% python3 -q
>>> import numpy as np
>>> import numpy.linalg as la
>>> np.set_printoptions(precision=3, suppress=True, linewidth=160)
>>> X = np.load("m.npy")
>>> X
array([[-1,  3, -1, -1,  1,  1],
       [ 1, -1,  3, -1, -1,  1],
       [ 1,  1, -1,  3, -1, -1],
       [-1,  1,  1, -1,  3, -1],
       [-1, -1,  1,  1, -1,  3],
       [ 3, -1, -1,  1,  1, -1]])
>>> u, v = X[2], X[1]
>>> u @ v
np.int64(-6)
>>> p = (u @ v) / (u @ u) * u
>>> p
array([-0.429, -0.429,  0.429, -1.286,  0.429,  0.429])
>>> la.matrix_rank(np.outer(u, v))
np.int64(1)
>>> F = np.load("out14.npy")
>>> F
array([[-0.254,  2.569,  0.397,  1.607, -0.679,  1.459,  2.002],
       [ 0.   , -1.682, -1.546,  2.659, -1.864, -0.481,  0.049],
       [-2.794, -0.821, -1.84 , -0.69 ,  1.051,  1.019,  1.231],
       [ 1.27 , -0.828, -0.409, -2.211, -2.252,  0.884,  1.671],
       [ 0.254,  2.237, -2.751, -0.798, -0.607, -1.144, -1.025],
       [ 0.   ,  0.   ,  0.264, -0.041,  0.586, -3.103,  2.441],
       [ 2.54 , -0.455, -1.505,  0.586,  2.275,  0.939,  0.821]])
>>> B = F / np.sqrt((F ** 2).mean(axis=1, keepdims=True))
>>> B[2]
array([-1.848, -0.543, -1.217, -0.457,  0.695,  0.674,  0.814])
>>> la.norm(B, axis=1)
array([2.646, 2.646, 2.646, 2.646, 2.646, 2.646, 2.646])
>>> B = la.inv(F)
>>> np.allclose(B, F.T)
False
>>> (np.abs(B) > 1e-9).astype(int)
array([[1, 0, 1, 1, 1, 0, 1],
       [1, 1, 1, 1, 1, 0, 1],
       [1, 1, 1, 1, 1, 1, 1],
       [1, 1, 1, 1, 1, 1, 1],
       [1, 1, 1, 1, 1, 1, 1],
       [1, 1, 1, 1, 1, 1, 1],
       [1, 1, 1, 1, 1, 1, 1]])
>>> arr = np.loadtxt("mat.csv", delimiter=",")
>>> arr
array([[0., 0., 1.],
       [0., 8., 0.],
       [1., 0., 0.]])
>>> # splits into 2 blocks
>>> B = la.inv(arr)
>>> np.allclose(B, arr.T)
False
>>> la.det(arr) * B
array([[-0., -0., -8.],
       [-0., -1., -0.],
       [-8., -0., -0.]])
>>> arr @ B
array([[1., 0., 0.],
       [0., 1., 0.],
       [0., 0., 1.]])
>>> ev, V = la.eigh(arr)
>>> la.eigvalsh(arr + 4 * np.eye(3))
array([ 3.,  5., 12.])
>>> la.eigvalsh(arr @ arr)
array([ 1.,  1., 64.])
>>> la.svd(arr, compute_uv=False)
array([8., 1., 1.])
>>> (ev > 1e-8).sum(), (ev < -1e-8).sum()
(np.int64(2), np.int64(1))
>>> basis = 20 * np.array([[-0.2, 0.0, 1.6], [-0.6, -0.4, -1.0]])
>>> rng = np.random.default_rng(45)
>>> labels = rng.integers(0, 2, 14)
>>> data = basis[labels] + rng.normal(size=(14, 3))
>>> data
array([[-11.31 ,  -8.892, -19.531],
       [-12.018,  -8.601, -20.678],
       [-12.227,  -8.994, -21.459],
       [-11.936,  -7.225, -20.241],
       [-11.26 ,  -8.4  , -20.995],
       [-13.522,  -8.82 , -18.547],
       [-12.228,  -9.816, -20.001],
       [-12.387,  -8.475, -20.641],
       [-12.845,  -8.371, -21.815],
       [-13.146,  -8.329, -19.236],
       [ -3.543,   1.852,  33.21 ],
       [-13.861,  -7.474, -19.021],
       [-11.774,  -9.855, -20.365],
       [-12.819,  -7.631, -18.848]])
>>> cen = data - data.mean(axis=0)
>>> Uu, s, vt = la.svd(cen, full_matrices=False)
>>> la.matrix_rank(cen)
np.int64(3)
>>> (np.sign(Uu[:, 0]) == np.sign(Uu[0, 0])).astype(int)
array([1, 1, 1, 1, 1, 1, 1, 1, 1, 1, 0, 1, 1, 1])
>>> vt[0] * np.sign(vt[0, np.abs(vt[0]).argmax()])
array([0.159, 0.189, 0.969])
>>> s
array([53.141,  3.217,  2.454])
>>> np.abs(Uu[:, 0]).argmax()
np.int64(10)
>>> np.abs(vt[-1])
array([0.46 , 0.855, 0.242])
>>> np.searchsorted(np.cumsum(s ** 2) / (s ** 2).sum(), 0.9) + 1
np.int64(1)
>>> K = np.load("dump.npy")
>>> K
array([[ 2,  2, -1,  2,  0,  2],
       [ 2,  2,  2, -1,  2,  0],
       [-1,  2,  2,  2, -1,  2],
       [ 2, -1,  2,  2,  2, -1],
       [ 0,  2, -1,  2,  2,  2],
       [ 2,  0,  2, -1,  2,  2]])
>>> # equal to its transpose
>>> B = np.array([[-1, 0], [1, 1], [0, -1], [-1, 2], [2, 2], [0, -2]])
>>> B.T @ K.T
array([[-2,  5, -1, -1,  4,  3],
       [ 3,  2, -2,  7,  7, -4]])
>>> np.einsum("ik,kj->ij", K, B)
array([[-2,  3],
       [ 5,  2],
       [-1, -2],
       [-1,  7],
       [ 4,  7],
       [ 3, -4]])
>>> K @ B
array([[-2,  3],
       [ 5,  2],
       [-1, -2],
       [-1,  7],
       [ 4,  7],
       [ 3, -4]])
>>> np.einsum("ik,kj->ji", K, B)
array([[-2,  5, -1, -1,  4,  3],
       [ 3,  2, -2,  7,  7, -4]])
>>> la.matrix_rank(np.vstack([K, B.T]))
np.int64(6)
>>> la.matrix_rank(K @ B)
np.int64(2)
>>> np.einsum("ij->j", K)
array([7, 7, 6, 6, 7, 7])
>>> E = np.array([[0, 0, -1, 0, 4],
...     [0, 0, 1, -1, -2],
...     [1, -1, 0, -2, -1],
...     [0, 1, 2, 0, 3],
...     [-4, 2, 1, -3, 0]])
>>> def softmax(z):
...     e = np.exp(z - z.max(axis=-1, keepdims=True))
...     return e / e.sum(axis=-1, keepdims=True)
... 
>>> np.round(softmax(10 * E[4]), 3) + 0
array([0., 1., 0., 0., 0.])
>>> softmax(E[4] + 3)
array([0.002, 0.661, 0.243, 0.004, 0.089])
>>> S = E @ E.T / np.sqrt(5)
>>> np.round(softmax(S + np.triu(np.full(S.shape, -np.inf), 1)), 3) + 0
array([[1.   , 0.   , 0.   , 0.   , 0.   ],
       [0.001, 0.999, 0.   , 0.   , 0.   ],
       [0.006, 0.206, 0.788, 0.   , 0.   ],
       [0.143, 0.   , 0.   , 0.856, 0.   ],
       [0.   , 0.   , 0.   , 0.   , 1.   ]])
>>> softmax(S).round(6).argmax(axis=1)
array([0, 1, 2, 3, 4])
>>> np.round(softmax(S), 3) + 0
array([[0.958, 0.   , 0.   , 0.042, 0.   ],
       [0.001, 0.546, 0.223, 0.006, 0.223],
       [0.006, 0.198, 0.758, 0.006, 0.033],
       [0.142, 0.   , 0.   , 0.848, 0.01 ],
       [0.   , 0.   , 0.   , 0.   , 1.   ]])
